>>> import numpy as np
>>> from numpy import linalg as LA
>>> np.set_printoptions(precision=3, suppress=True, linewidth=120)
>>> J = np.minimum.outer(np.arange(1, 6), np.arange(1, 6)) * -3
>>> print(J)
[[ -3  -3  -3  -3  -3]
 [ -3  -6  -6  -6  -6]
 [ -3  -6  -9  -9  -9]
 [ -3  -6  -9 -12 -12]
 [ -3  -6  -9 -12 -15]]
>>> # symmetric
>>> ev, evecs = LA.eig(J)
>>> print(np.sort(LA.eigvals(J.T)))
[-37.031  -4.346  -1.749  -1.06   -0.815]
>>> print(ev)
[-37.031  -4.346  -1.749  -1.06   -0.815]
>>> print(np.round(J @ evecs[:, 0] - ev[0] * evecs[:, 0], 3) + 0)
[0. 0. 0. 0. 0.]
>>> print(round(float(np.prod(ev)), 3))
-243.0
>>> left, s = LA.svd(J)
Traceback (most recent call last):
  File "<python-input-11>", line 1, in <module>
    left, s = LA.svd(J)
    ^^^^^^^
ValueError: too many values to unpack (expected 2)
>>> left, s, vt = LA.svd(J, full_matrices=False)
>>> print(np.round(vt @ vt.T, 3) + 0)
[[1. 0. 0. 0. 0.]
 [0. 1. 0. 0. 0.]
 [0. 0. 1. 0. 0.]
 [0. 0. 0. 1. 0.]
 [0. 0. 0. 0. 1.]]
>>> print((s > 1e-8).sum())
5
>>> print(s)
[37.031  4.346  1.749  1.06   0.815]
>>> print(np.abs(left[:, 0]).round(6).argmax())
4
>>> print(np.round(left.T @ left, 3) + 0)
[[1. 0. 0. 0. 0.]
 [0. 1. 0. 0. 0.]
 [0. 0. 1. 0. 0.]
 [0. 0. 0. 1. 0.]
 [0. 0. 0. 0. 1.]]
>>> print(np.cumsum(s ** 2) / np.sum(s ** 2))
[0.983 0.997 0.999 1.    1.   ]
>>> print(s / s[0])
[1.    0.117 0.047 0.029 0.022]
>>> Q = J.astype(float).copy()
>>> for j in range(5):
...     Q[:, j] -= Q[:, :j] @ (Q[:, :j].T @ Q[:, j])
...     Q[:, j] /= LA.norm(Q[:, j])
... 
>>> print(Q.round(3) + 0)
[[-0.447  0.894  0.     0.     0.   ]
 [-0.447 -0.224  0.866  0.     0.   ]
 [-0.447 -0.224 -0.289  0.816  0.   ]
 [-0.447 -0.224 -0.289 -0.408  0.707]
 [-0.447 -0.224 -0.289 -0.408 -0.707]]
